% ipython --no-banner

In [1]: import numpy as np

In [2]: import numpy.linalg as la

In [3]: np.set_printoptions(suppress=True, linewidth=140)

In [4]: W0 = np.array([[-0.6, -0.8, 0.7, 0.1, 2.4, -1.6, 1.0, 0.9],
   ...:     [2.3, 0.7, -2.1, 0.8, -0.4, 0.4, -1.4, 0.7],
   ...:     [-0.5, 1.2, -0.1, 1.4, -1.8, 0.3, -0.3, 0.3],
   ...:     [0.5, -1.5, -0.7, -1.9, 0.2, 1.4, -0.4, 0.3],
   ...:     [0.7, 1.1, -1.6, 0.5, 0.2, 1.2, -0.3, 0.5],
   ...:     [0.2, -0.1, 0.5, 0.8, -1.8, 2.0, -0.5, 0.4],
   ...:     [0.0, 1.4, 0.1, 0.7, 0.7, 0.9, 0.1, -1.9],
   ...:     [0.3, -0.5, 2.7, -0.2, 0.6, -1.8, 1.0, -0.1],
   ...:     [-0.5, 0.3, -0.6, 0.5, -0.2, 0.6, -0.5, 0.5],
   ...:     [0.3, 0.5, 1.5, -0.6, 0.8, -0.9, 0.2, 0.7],
   ...:     [0.1, -0.7, 1.2, 1.3, -1.2, -1.4, 0.0, -1.0]])

In [5]: W0[:, 5] *= 3

In [6]: W0.round(4)
Out[6]: 
array([[-0.6, -0.8,  0.7,  0.1,  2.4, -4.8,  1. ,  0.9],
       [ 2.3,  0.7, -2.1,  0.8, -0.4,  1.2, -1.4,  0.7],
       [-0.5,  1.2, -0.1,  1.4, -1.8,  0.9, -0.3,  0.3],
       [ 0.5, -1.5, -0.7, -1.9,  0.2,  4.2, -0.4,  0.3],
       [ 0.7,  1.1, -1.6,  0.5,  0.2,  3.6, -0.3,  0.5],
       [ 0.2, -0.1,  0.5,  0.8, -1.8,  6. , -0.5,  0.4],
       [ 0. ,  1.4,  0.1,  0.7,  0.7,  2.7,  0.1, -1.9],
       [ 0.3, -0.5,  2.7, -0.2,  0.6, -5.4,  1. , -0.1],
       [-0.5,  0.3, -0.6,  0.5, -0.2,  1.8, -0.5,  0.5],
       [ 0.3,  0.5,  1.5, -0.6,  0.8, -2.7,  0.2,  0.7],
       [ 0.1, -0.7,  1.2,  1.3, -1.2, -4.2,  0. , -1. ]])

In [7]: W0.shape
Out[7]: (11, 8)

In [8]: np.abs(W0).max()
Out[8]: np.float64(6.0)

In [9]: np.round(W0.sum(axis=0), 4)
Out[9]: array([ 2.8,  1.6,  1.6,  3.4, -0.5,  3.3, -1.1,  1.3])

In [10]: x = np.array([2, -2, -1, 2, 2, -1, 0, 1])

In [11]: target = W0 @ x

In [12]: beta, lr = np.zeros(8), 1 / la.norm(W0, 2) ** 2

In [13]: for i in range(200):
    ...:     beta -= lr * W0.T @ (W0 @ beta - target)
    ...:     if i % 50 == 0: print(i, round(la.norm(W0 @ beta - target), 4))
    ...: 
0 10.0704
50 2.6664
100 1.4291
150 0.7709

In [14]: print(round(float(la.cond(W0)), 4))
22.4011

In [15]: M2 = np.c_[W0[:, :6] @ np.array([[9, 0, 8, -9, -1, -4],
    ...:     [-3, -3, 7, -4, 6, -3],
    ...:     [3, -4, 4, 1, -4, 6],
    ...:     [3, -2, 0, 2, 7, 1],
    ...:     [-6, 6, 4, 3, -2, 9],
    ...:     [-6, -4, -5, 5, -7, 0]]), np.array([9, -2, 4, -1, -7, 2, 1, -8, 5, -9, -7])]

In [16]: print(M2.round(4))
[[ 13.8  33.   26.   -7.3  22.5  30.7   9. ]
 [  9.9  -2.5   7.3 -19.2   8.3 -26.7  -2. ]
 [  1.2 -20.4  -7.7   1.5  15.2 -17.    4. ]
 [-25.2  -4.5 -29.5  18.6 -49.8  -1.8  -1. ]
 [-23.1 -11.1 -10.3   7.3  -9.8 -13.4  -7. ]
 [-19.2 -38.1 -34.3  25.3 -35.6 -12.9   2. ]
 [-22.2 -12.6  -0.5  11.5  -7.4   3.4   1. ]
 [ 40.5  16.3  39.1 -23.6  21.1  21.7  -8. ]
 [-15.3  -7.9 -14.1  12.1  -4.   -3.8   5. ]
 [ 15.3   9.3  28.6 -15.5   9.8  12.9  -9. ]
 [ 42.9   4.3  16.9 -18.9  31.8  -0.6  -7. ]]

In [17]: la.matrix_rank(np.c_[W0, M2])
Out[17]: np.int64(9)

In [18]: np.round(la.norm(M2 - W0 @ la.lstsq(W0, M2)[0], axis=0), 4) + 0
Out[18]: array([ 0.    ,  0.    ,  0.    ,  0.    ,  0.    ,  0.    , 10.7874])

In [19]: f = np.array([4, 1])

In [20]: np.round(np.cross(W0[2, :3], W0[8, :3]), 4)
Out[20]: array([-0.69, -0.25,  0.45])

In [21]: F = np.array([[0, 6, 8, 4, 8, 1, 7],
    ...:     [8, 2, 3, 1, 3, 0, 6],
    ...:     [7, 8, 3, 6, 0, 6, 2],
    ...:     [9, 5, 5, 8, 3, 7, 5]])

In [22]: F[-1] = F[0] + 2 * F[1]

In [23]: F
Out[23]: 
array([[ 0,  6,  8,  4,  8,  1,  7],
       [ 8,  2,  3,  1,  3,  0,  6],
       [ 7,  8,  3,  6,  0,  6,  2],
       [16, 10, 14,  6, 14,  1, 19]])

In [24]: W = np.array([[2, 3], [1, 2], [-1, 1], [0, 3], [-2, 3], [1, -1], [1, -3], [2, 2]])

In [25]: beta = np.array([1, -8])

In [26]: H = np.maximum(W0 @ W + beta, 0)

In [27]: la.matrix_rank(H)
Out[27]: np.int64(2)

In [28]: (H > 0).astype(int)
Out[28]: 
array([[0, 1],
       [1, 1],
       [1, 0],
       [1, 0],
       [1, 0],
       [1, 0],
       [0, 0],
       [0, 0],
       [1, 0],
       [0, 0],
       [0, 0]])

In [29]: cent = np.array([[-2, 1], [-1, -1]])

In [30]: np.round(H @ cent, 4)
Out[30]: 
array([[ -0.4,  -0.4],
       [-24.6,   6.6],
       [-12.2,   6.1],
       [-10.4,   5.2],
       [-18. ,   9. ],
       [-21.4,  10.7],
       [  0. ,   0. ],
       [  0. ,   0. ],
       [ -7.2,   3.6],
       [  0. ,   0. ],
       [  0. ,   0. ]])

In [31]: m1 = np.loadtxt("sample17.csv", delimiter=",")

In [32]: m1.round(4)
Out[32]: 
array([[-0.2305, -0.4775, -0.1166,  0.1497, -0.4488,  0.2893, -0.032 ,  0.181 , -0.3682, -0.1275,  0.2299, -0.399 ],
       [ 0.4609, -0.0358, -0.4509,  0.1272,  0.086 ,  0.1781, -0.1269,  0.3956,  0.1407,  0.0896,  0.4869,  0.3003],
       [-0.4033,  0.2331, -0.6354, -0.396 ,  0.2071,  0.065 , -0.0804,  0.1291,  0.1407,  0.0552, -0.1122, -0.3418],
       [-0.2593,  0.0609,  0.0754, -0.0447, -0.5528,  0.1795, -0.413 ,  0.1609,  0.3059,  0.3036, -0.2494,  0.3732],
       [ 0.2593,  0.3921,  0.0763, -0.3795, -0.1662,  0.2882, -0.0459,  0.2248, -0.3879, -0.512 , -0.1911,  0.1295],
       [ 0.3457, -0.5719, -0.2743, -0.3096, -0.1149, -0.2963, -0.2125, -0.2047,  0.1474, -0.2533, -0.3262,  0.0444],
       [-0.0288,  0.0854,  0.2129,  0.3142,  0.2154, -0.2807, -0.6213,  0.3616,  0.1241, -0.3188, -0.0371, -0.2958],
       [-0.3169,  0.0618,  0.0847, -0.2865, -0.1287, -0.1681, -0.1271, -0.3005,  0.191 , -0.3982,  0.6487,  0.1984],
       [-0.0576, -0.3388,  0.2983, -0.2776,  0.5144,  0.5704, -0.3126, -0.1085, -0.0148,  0.1087,  0.0346,  0.057 ],
       [ 0.2881, -0.0047,  0.356 , -0.3741, -0.1901,  0.0403,  0.2402,  0.2675,  0.4855,  0.1149,  0.1423, -0.4627],
       [ 0.3169,  0.3062, -0.1412,  0.2413, -0.1794,  0.3378, -0.2752, -0.6064,  0.1446, -0.004 ,  0.027 , -0.3408],
       [-0.1728, -0.1104, -0.0674,  0.3266,  0.0774,  0.3594,  0.3541,  0.0595,  0.5003, -0.5186, -0.2191,  0.1241]])

In [33]: x = np.array([0, -2, 3, 0, -3, -3, 0, 0, -2, -2, 0, 0])

In [34]: [p for p in range(1, 25) if np.allclose(la.matrix_power(m1, p), np.eye(12))]
Out[34]: []

In [35]: 12 - la.matrix_rank(m1 - np.eye(12), tol=1e-8)
Out[35]: np.int64(1)

In [36]: print(np.round(la.inv(m1), 4))
[[-0.2305  0.4609 -0.4033 -0.2593  0.2593  0.3457 -0.0288 -0.3169 -0.0576  0.2881  0.3169 -0.1728]
 [-0.4775 -0.0358  0.2331  0.0609  0.3921 -0.5719  0.0854  0.0618 -0.3388 -0.0047  0.3062 -0.1104]
 [-0.1166 -0.4509 -0.6354  0.0754  0.0763 -0.2743  0.2129  0.0847  0.2983  0.356  -0.1412 -0.0674]
 [ 0.1497  0.1272 -0.396  -0.0447 -0.3795 -0.3096  0.3142 -0.2865 -0.2776 -0.3741  0.2413  0.3266]
 [-0.4488  0.086   0.2071 -0.5528 -0.1662 -0.1149  0.2154 -0.1287  0.5144 -0.1901 -0.1794  0.0774]
 [ 0.2893  0.1781  0.065   0.1795  0.2882 -0.2963 -0.2807 -0.1681  0.5704  0.0403  0.3378  0.3594]
 [-0.032  -0.1269 -0.0804 -0.413  -0.0459 -0.2125 -0.6213 -0.1271 -0.3126  0.2402 -0.2752  0.3541]
 [ 0.181   0.3956  0.1291  0.1609  0.2248 -0.2047  0.3616 -0.3005 -0.1085  0.2675 -0.6064  0.0595]
 [-0.3682  0.1407  0.1407  0.3059 -0.3879  0.1474  0.1241  0.191  -0.0148  0.4855  0.1446  0.5003]
 [-0.1275  0.0896  0.0552  0.3036 -0.512  -0.2533 -0.3188 -0.3982  0.1087  0.1149 -0.004  -0.5186]
 [ 0.2299  0.4869 -0.1122 -0.2494 -0.1911 -0.3262 -0.0371  0.6487  0.0346  0.1423  0.027  -0.2191]
 [-0.399   0.3003 -0.3418  0.3732  0.1295  0.0444 -0.2958  0.1984  0.057  -0.4627 -0.3408  0.1241]]

In [37]: np.round(m1.T @ (m1 @ x), 4) + 0
Out[37]: array([ 0., -2.,  3.,  0., -3., -3.,  0.,  0., -2., -2.,  0.,  0.])

In [38]: print(np.round(la.norm(x), 4), round(la.norm(m1 @ x), 4))
6.245 6.245

In [39]: def softmax(z):
    ...:     e = np.exp(z - z.max(axis=-1, keepdims=True))
    ...:     return e / e.sum(axis=-1, keepdims=True)
    ...: 

In [40]: print(np.round(softmax(m1[5]), 4))
[0.1355 0.0541 0.0729 0.0703 0.0855 0.0713 0.0775 0.0781 0.1111 0.0744 0.0692 0.1002]

In [41]: np.round(softmax(m1).sum(axis=1), 4)
Out[41]: array([1., 1., 1., 1., 1., 1., 1., 1., 1., 1., 1., 1.])

In [42]: print(np.round(softmax(10 * m1[5]), 4))
[0.8241 0.0001 0.0017 0.0012 0.0082 0.0013 0.0031 0.0034 0.1134 0.0021 0.001  0.0405]

In [43]: np.round(softmax(m1[5] + 2), 4)
Out[43]: array([0.1355, 0.0541, 0.0729, 0.0703, 0.0855, 0.0713, 0.0775, 0.0781, 0.1111, 0.0744, 0.0692, 0.1002])

In [44]: scores = m1 @ m1.T / np.sqrt(12)

In [45]: np.round(softmax(scores)[5] @ m1, 4)
Out[45]: array([ 0.0257, -0.0479, -0.0547, -0.0821, -0.0583,  0.1187, -0.1397,  0.0398,  0.1183, -0.1253,  0.0264, -0.0485])

In [46]: np.round(softmax(scores), 4)
Out[46]: 
array([[0.1082, 0.0811, 0.0811, 0.0811, 0.0811, 0.0811, 0.0811, 0.0811, 0.0811, 0.0811, 0.0811, 0.0811],
       [0.0811, 0.1082, 0.0811, 0.0811, 0.0811, 0.0811, 0.0811, 0.0811, 0.0811, 0.0811, 0.0811, 0.0811],
       [0.0811, 0.0811, 0.1082, 0.0811, 0.0811, 0.0811, 0.0811, 0.0811, 0.0811, 0.0811, 0.0811, 0.0811],
       [0.0811, 0.0811, 0.0811, 0.1082, 0.0811, 0.0811, 0.0811, 0.0811, 0.0811, 0.0811, 0.0811, 0.0811],
       [0.0811, 0.0811, 0.0811, 0.0811, 0.1082, 0.0811, 0.0811, 0.0811, 0.0811, 0.0811, 0.0811, 0.0811],
       [0.0811, 0.0811, 0.0811, 0.0811, 0.0811, 0.1082, 0.0811, 0.0811, 0.0811, 0.0811, 0.0811, 0.0811],
       [0.0811, 0.0811, 0.0811, 0.0811, 0.0811, 0.0811, 0.1082, 0.0811, 0.0811, 0.0811, 0.0811, 0.0811],
       [0.0811, 0.0811, 0.0811, 0.0811, 0.0811, 0.0811, 0.0811, 0.1082, 0.0811, 0.0811, 0.0811, 0.0811],
       [0.0811, 0.0811, 0.0811, 0.0811, 0.0811, 0.0811, 0.0811, 0.0811, 0.1082, 0.0811, 0.0811, 0.0811],
       [0.0811, 0.0811, 0.0811, 0.0811, 0.0811, 0.0811, 0.0811, 0.0811, 0.0811, 0.1082, 0.0811, 0.0811],
       [0.0811, 0.0811, 0.0811, 0.0811, 0.0811, 0.0811, 0.0811, 0.0811, 0.0811, 0.0811, 0.1082, 0.0811],
       [0.0811, 0.0811, 0.0811, 0.0811, 0.0811, 0.0811, 0.0811, 0.0811, 0.0811, 0.0811, 0.0811, 0.1082]])

In [47]: softmax(scores).round(6).argmax(axis=1)
Out[47]: array([ 0,  1,  2,  3,  4,  5,  6,  7,  8,  9, 10, 11])

In [48]: mat = np.loadtxt("arr.csv", delimiter=",")

In [49]: mat
Out[49]: 
array([[37., 44., 13.],
       [19., 20., 10.],
       [28., 32.,  8.],
       [28., 32.,  8.],
       [28., 32., 11.],
       [16., 16.,  7.],
       [46., 56., 13.],
       [19., 20.,  9.],
       [16., 16.,  8.],
       [25., 28., 10.],
       [25., 28., 13.],
       [52., 64., 15.],
       [40., 48., 13.],
       [40., 48., 14.],
       [49., 60., 15.],
       [40., 48., 10.],
       [40., 48., 13.],
       [13., 12.,  7.],
       [28., 32., 13.],
       [31., 36.,  9.],
       [22., 24.,  9.],
       [25., 28.,  9.],
       [40., 48., 10.],
       [10.,  8.,  8.],
       [34., 40., 11.],
       [37., 44.,  9.],
       [43., 52., 15.],
       [22., 24., 11.],
       [34., 40.,  8.],
       [31., 36., 10.],
       [16., 16., 10.],
       [52., 64., 16.],
       [19., 20.,  9.],
       [28., 32.,  7.],
       [43., 52., 15.]])

In [50]: idx = mat[:, 2] > np.median(mat[:, 2])

In [51]: f = mat[idx].mean(axis=0) - mat[~idx].mean(axis=0)

In [52]: print(f.round(4))
[13.75   18.3333  4.65  ]

In [53]: ((mat - mat.mean(axis=0)) @ f > 0).astype(int)
Out[53]: array([1, 0, 0, 0, 0, 0, 1, 0, 0, 0, 0, 1, 1, 1, 1, 1, 1, 0, 0, 1, 0, 0, 1, 0, 1, 1, 1, 0, 1, 1, 0, 1, 0, 0, 1])

In [54]: idx.astype(int)
Out[54]: array([1, 0, 0, 0, 1, 0, 1, 0, 0, 0, 1, 1, 1, 1, 1, 0, 1, 0, 1, 0, 0, 0, 0, 0, 1, 0, 1, 1, 0, 0, 0, 1, 0, 0, 1])

In [55]: cent = mat[[4, 28]].astype(float)

In [56]: for _ in range(7):
    ...:     idx = la.norm(mat[:, None] - cent, axis=-1).argmin(axis=1)
    ...:     cent = np.array([mat[idx == j].mean(axis=0) for j in range(2)])
    ...: 

In [57]: idx
Out[57]: array([1, 0, 0, 0, 0, 0, 1, 0, 0, 0, 0, 1, 1, 1, 1, 1, 1, 0, 0, 0, 0, 0, 1, 0, 1, 1, 1, 0, 1, 0, 0, 1, 0, 0, 1])

In [58]: np.bincount(idx)
Out[58]: array([20, 15])

In [59]: np.round(cent[1] - cent[0], 4)
Out[59]: array([19.35  , 25.8   ,  3.3667])

In [60]: rng = np.random.default_rng(30264)

In [61]: feats = rng.normal(size=(42, 9))

In [62]: feats = 5 * feats / la.norm(feats, axis=1, keepdims=True)

In [63]: feats.round(4)
Out[63]: 
array([[ 2.4827,  1.5302, -0.7942,  1.2652,  2.868 ,  1.2972, -1.3552, -1.121 , -1.1233],
       [ 1.7448,  0.6767, -2.1465, -1.3446,  2.951 ,  0.973 ,  0.4629, -2.0008, -1.1   ],
       [ 3.5376,  0.6938,  2.8447, -0.8761, -0.2259,  0.2514,  0.1188, -0.3349, -1.704 ],
       [ 3.0776,  1.5194, -2.4298,  1.4476, -1.6682, -0.4802, -0.3154,  1.1723,  0.8563],
       [-2.6044,  2.7057, -0.4333,  0.7475, -2.5336,  0.5844, -1.4577,  1.064 ,  0.3632],
       [-0.7704, -2.055 ,  2.4376, -0.6122,  1.0027, -0.817 , -2.2271,  2.6502, -0.4586],
       [-1.254 ,  1.1273,  0.7275, -1.7797,  0.8285,  1.1593,  3.2338,  2.2145, -1.0335],
       [-0.3917, -1.139 ,  3.4112, -1.0798, -1.5657, -1.9719,  1.4509, -1.5099,  0.149 ],
       [-1.632 ,  0.0455, -1.5374,  0.9396, -0.9421, -2.4259, -1.5101, -3.1664,  0.0916],
       [ 1.014 ,  1.1314,  2.7464,  1.6687, -0.0112, -0.9324, -3.3837, -0.1984,  0.0784],
       [ 0.4837, -2.8075,  2.2928, -1.2329,  0.3432, -0.0502,  1.5174, -1.205 , -2.4965],
       [-2.1454,  0.0738,  0.2983,  2.8889,  0.3108, -1.1018, -1.4469,  2.7746, -0.9246],
       [ 0.4821,  1.9387, -2.974 , -1.2743,  0.2598, -2.7366, -0.0177,  1.7078,  0.2585],
       [ 1.9863, -1.7277,  1.1981, -1.3431,  0.4065,  1.4866, -0.2954, -3.4744, -0.5443],
       [-0.0703,  0.8319, -3.3988, -1.9865,  0.5001, -0.2868,  1.5559,  0.8996, -2.2897],
       [ 2.0448, -2.4043, -1.04  , -1.143 ,  0.2337,  0.6212, -1.3535,  1.8418, -2.643 ],
       [ 2.0455, -1.1657, -0.7528, -1.4561,  1.9964,  1.554 ,  0.98  , -2.9245,  0.9253],
       [ 0.0312, -0.7085,  3.5949,  0.0823,  0.0478,  1.8663,  2.04  ,  1.3717, -1.4279],
       [-3.1397, -2.2886,  0.3554, -0.3077, -1.1119,  1.513 , -1.3263, -0.3287, -2.0715],
       [-0.6064,  1.9478,  2.2424, -1.2034,  2.4475, -0.392 , -2.108 ,  1.9214,  0.2876],
       [ 0.8385, -1.2152, -0.4072, -2.2258,  2.3568, -2.4316, -1.6577, -1.5083, -1.1001],
       [ 0.3783,  3.1935,  0.4132, -0.9778,  1.8879, -2.9418,  0.2263, -0.9936, -0.5242],
       [-1.5959,  0.2705,  3.635 , -1.7561, -1.5193,  0.316 ,  0.402 ,  1.155 , -1.476 ],
       [ 0.5753, -0.2911, -1.3383, -0.2895, -2.0127, -1.4386,  0.2546,  0.873 ,  3.9701],
       [-3.0745,  0.2952,  0.4111, -2.3231, -0.0142,  1.7205,  1.0671,  1.1335, -2.1239],
       [-2.4593, -0.856 ,  2.0657, -0.1557, -2.3592, -0.946 , -1.3064,  2.3805, -0.3066],
       [ 2.1089,  0.3537, -0.052 , -0.9127, -1.1033,  3.1728, -1.7788,  0.9783, -2.046 ],
       [ 0.513 ,  1.0504,  0.7512,  0.1858, -0.3439,  0.0793, -3.3181,  1.8011,  2.9422],
       [ 3.16  , -2.1125, -1.2015,  0.8962,  1.0104,  1.8149,  0.8785, -1.7106,  0.5409],
       [ 0.1224,  1.1464,  0.9947,  1.1518,  0.9312,  1.8432, -1.45  , -3.3653, -1.9137],
       [ 4.0051,  1.1833, -1.1658,  0.9853,  0.9093,  1.6102, -0.4488,  1.0796,  0.6652],
       [-0.7228, -2.9298, -1.5108,  1.3308, -1.3131,  1.1099, -1.7034, -2.2028,  1.0631],
       [-2.1291, -1.4519,  0.4077, -1.643 ,  0.4885,  2.1412, -0.2903,  0.6911, -3.1793],
       [ 3.1287, -0.9585,  0.307 ,  1.3977,  1.1585,  1.572 ,  2.1796,  0.0586,  1.9177],
       [ 0.2863,  0.1487, -3.2054,  1.0212, -2.129 ,  0.8343, -1.2584,  2.507 , -0.694 ],
       [ 0.8333, -1.9857, -1.1613, -1.7222,  1.6198,  0.366 ,  3.4284,  0.7203, -1.0088],
       [-2.779 ,  0.8068,  2.1397, -0.9828,  1.3581,  0.4517, -0.1342,  2.9235, -0.6847],
       [ 3.4214, -1.3218, -1.9624,  1.2343,  0.8152, -0.8163,  0.0575,  1.0495,  1.9331],
       [ 1.4796, -1.4137, -0.6709, -0.1424, -1.8486,  1.6348, -2.1513,  3.0749,  0.4109],
       [-0.9384,  3.5712, -2.3669, -1.0242,  0.6186, -1.6605,  0.1612, -0.2874,  1.211 ],
       [-0.0643,  1.6051,  1.4049, -1.5063, -1.5573,  2.941 ,  1.8459, -0.2424, -1.9068],
       [-2.0492,  0.1571,  0.9084, -0.6549,  1.5469, -0.9972,  2.7464, -1.9559,  2.1833]])

In [64]: Xs = (feats - feats.mean(axis=0)) / feats.std(axis=0)

In [65]: np.argwhere(np.abs(Xs) > 2)
Out[65]: 
array([[ 6,  6],
       [11,  3],
       [13,  7],
       [21,  5],
       [23,  8],
       [27,  8],
       [35,  6],
       [39,  1]])

In [66]: np.round(Xs.std(axis=0), 4)
Out[66]: array([1., 1., 1., 1., 1., 1., 1., 1., 1.])

In [67]: beta = la.lstsq(np.delete(Xs, 5, axis=1), Xs[:, 5])[0]

In [68]: beta.round(4)
Out[68]: array([ 0.2611, -0.1311,  0.0584,  0.1555, -0.1364,  0.1624,  0.0395, -0.4268])
